$ python3 -q
>>> import numpy as np
>>> np.set_printoptions(precision=1, suppress=True, linewidth=100, legacy="1.25")
>>> rnd = lambda a: np.round(a, 1) + 0
>>> A = np.loadtxt("test13.csv", delimiter=",")
>>> A
array([[ -3.3,   7.5,  -1.4, -11.2,   4.8, -10.1,   4.1],
       [ -7. ,  12.8,  -1.4, -21.6,   2.1, -13.6,  12.7],
       [ -0.2,   7.7,  -1.7,  -6.7,  12.8, -13.2,  -3.5],
       [ -5.6,  10.5,  -1. , -17.6,   2.4, -12.4,   8.9],
       [ -0.8,   3.4,  -0.5,  -3.5,   3.7,  -5.5,   0.2],
       [ -7.1,   4.9,   0.3, -15.4, -10.1,   0. ,  15.5],
       [ -6.6,   9.8,   0. , -17.8,  -1.8,  -8.4,  12.7],
       [ -5.5,   5.4,  -0.6, -12.4,  -4.4,  -3.5,  10.9],
       [ -0.7,   2.6,  -0.4,  -3. ,   2. ,  -3.3,   0.3],
       [ -6.4,   5.1,   0.2, -14.2,  -7.3,  -1.4,  13.2],
       [ -3.1,   8.7,  -1.2, -12. ,   6.9, -12.1,   3.3],
       [ -2.2,   7.7,  -1.5,  -9.6,   8.6, -12.3,   1.2],
       [ -5.3,   3.4,  -0.4, -11. ,  -7.8,   0.5,  12. ],
       [  0. ,   2. ,  -0.8,  -1.2,   3. ,  -3.2,  -1.4],
       [  1.1,   3.3,  -0.8,  -2.3,   7.2,  -6.6,  -2.5],
       [  0.4,   4.9,  -0.9,  -3.1,   7.7,  -8.2,  -3.3],
       [ -2. ,   9. ,  -1.7, -10.2,  10.1, -13.7,   1. ],
       [ -3.7,   2.8,  -0.1,  -7.5,  -5.3,   0.3,   7.7],
       [ -6.6,  11. ,  -1.3, -19.4,   2.3, -11.6,  10.9],
       [ -1.1,   5.7,  -1.2,  -7.4,   6.2,  -8.9,   1. ],
       [ -3. ,   2.9,  -0.1,  -5.6,  -2.2,  -2. ,   5.2],
       [ -6.9,  11.8,  -1.6, -19.7,   1.3, -11.7,  11.1],
       [ -5.8,   4.5,   0.1, -13.9,  -8.9,  -0.5,  14.3],
       [ -0.5,   3.3,  -0.7,  -3.6,   3.7,  -4.7,   0.8],
       [  0. ,  -0.2,  -0.4,  -0.3,   0.3,   0.2,   0. ],
       [ -3.6,   9.8,  -0.9, -14.1,   5.5, -12. ,   5. ],
       [ -1.8,   7.3,  -1. ,  -9.2,   6.4, -10.2,   1.9],
       [ -7.4,  13.9,  -1.7, -23.1,   3.7, -15.3,  11.7],
       [ -5.6,  11.1,  -1.2, -18.4,   4.3, -13.3,   8.2]])
>>> u = np.array([8, -2])
>>> np.polyval(u, A[7])
array([ -46. ,   41.2,   -6.8, -101.2,  -37.2,  -30. ,   85.2])
>>> rnd(np.correlate(A[7], A[25], "full"))
array([ -27.5,   93. ,  -98.1,   52.4,   52.3,  -83.2,  320.4, -102.2,   -6.1, -149. ,  -28.3,
        119.4,  -39.2])
>>> rnd(np.convolve(A[7], u))
array([-44. ,  54.2, -15.6, -98. , -10.4, -19.2,  94.2, -21.8])
>>> E = np.load("m.npy")
>>> E
array([[ 2.6, -1.9,  8. ],
       [-5. ,  1.5, -4.4],
       [ 0.9,  1. , -3.1],
       [ 1.6, -2.3,  1.6],
       [-4.9,  3.5, -7.2],
       [ 2.1, -1.5,  2.3],
       [-3.2,  4.2, -4.2],
       [ 0.6,  0.5, -4.5],
       [-3.2,  2.4, -4.7],
       [ 1.2, -2.4,  4.1],
       [ 2.4, -1.2, -0.5],
       [ 1.7,  0.2,  0.6],
       [ 0.8, -2.7,  2.2],
       [-2.7,  0.7,  1.3],
       [ 3.1, -6.4, 10.5],
       [-1.5,  1.2, -1.2],
       [-5.1,  2.1, -3.2],
       [ 3. , -2.6,  2.7],
       [-4. ,  2.9, -1.8]])
>>> Xc = E - E.mean(axis=0)
>>> vecs = np.linalg.svd(Xc)[2][:1]
>>> Y = Xc - Xc @ vecs.T @ vecs
>>> rnd(np.linalg.norm(Y) / np.linalg.norm(Xc))
0.3
>>> rnd(Y.std(axis=0))
array([1.5, 0.8, 1. ])
>>> rnd(np.cov(Xc @ vecs.T, rowvar=False))
32.2
>>> m1 = np.load("mat.npy")
>>> m1
array([[ 3,  3,  3, -2],
       [-2,  3,  3,  3],
       [ 3, -2,  3,  3],
       [ 3,  3, -2,  3]])
>>> rnd(np.linalg.norm(m1, 2))
7.0
>>> np.linalg.norm(m1, axis=1).argmax()
0
>>> rnd(np.linalg.norm(m1, "nuc"))
22.0
>>> rnd(np.linalg.norm(m1, axis=0))
array([5.6, 5.6, 5.6, 5.6])
>>> rnd(np.linalg.norm(m1, axis=1))
array([5.6, 5.6, 5.6, 5.6])
>>> vec = np.array([1, -3, -1, -1])
>>> rhs = m1 @ vec
>>> rhs
array([ -7, -17,   3,  -7])
>>> rnd(np.linalg.solve(m1, rhs + m1[:, 0]))
array([ 2., -3., -1., -1.])
>>> rnd(np.linalg.solve(m1.T, m1[1]))
array([0., 1., 0., 0.])
>>> rnd(np.linalg.solve(m1, rhs))
array([ 1., -3., -1., -1.])
>>> rnd(np.linalg.solve(m1, m1[:, 1]))
array([0., 1., 0., 0.])
>>> rnd(np.linalg.solve(m1, -2 * rhs))
array([-2.,  6.,  2.,  2.])
>>> Xc = A - A.mean(axis=0)
>>> Uu, s, Vt = np.linalg.svd(Xc, full_matrices=False)
>>> (np.sign(Uu[:, 0]) == np.sign(Uu[0, 0])).astype(int)
array([1, 0, 1, 0, 1, 0, 0, 0, 1, 0, 1, 1, 0, 1, 1, 1, 1, 0, 0, 1, 1, 0, 0, 1, 1, 0, 1, 0, 0])
>>> np.abs(Vt[0]).argmax()
3
>>> rnd((s ** 2).sum() ** 2 / (s ** 4).sum())
2.0
>>> data = np.loadtxt("w.csv", delimiter=",")
>>> data
array([[ 1., -2.,  4., -8.],
       [ 1., -1.,  1., -1.],
       [ 1.,  0.,  0.,  0.]])
>>> data.reshape(2, -1)
array([[ 1., -2.,  4., -8.,  1., -1.],
       [ 1., -1.,  1.,  0.,  0.,  0.]])
>>> data.ravel(order="F")
array([ 1.,  1.,  1., -2., -1.,  0.,  4.,  1.,  0., -8., -1.,  0.])
>>> t3 = data.reshape(3, 2, -1)
>>> np.einsum("ihd,jhd->hij", t3, t3).shape
(2, 3, 3)
>>> t3.sum(axis=1)
array([[  5., -10.],
       [  2.,  -2.],
       [  1.,   0.]])
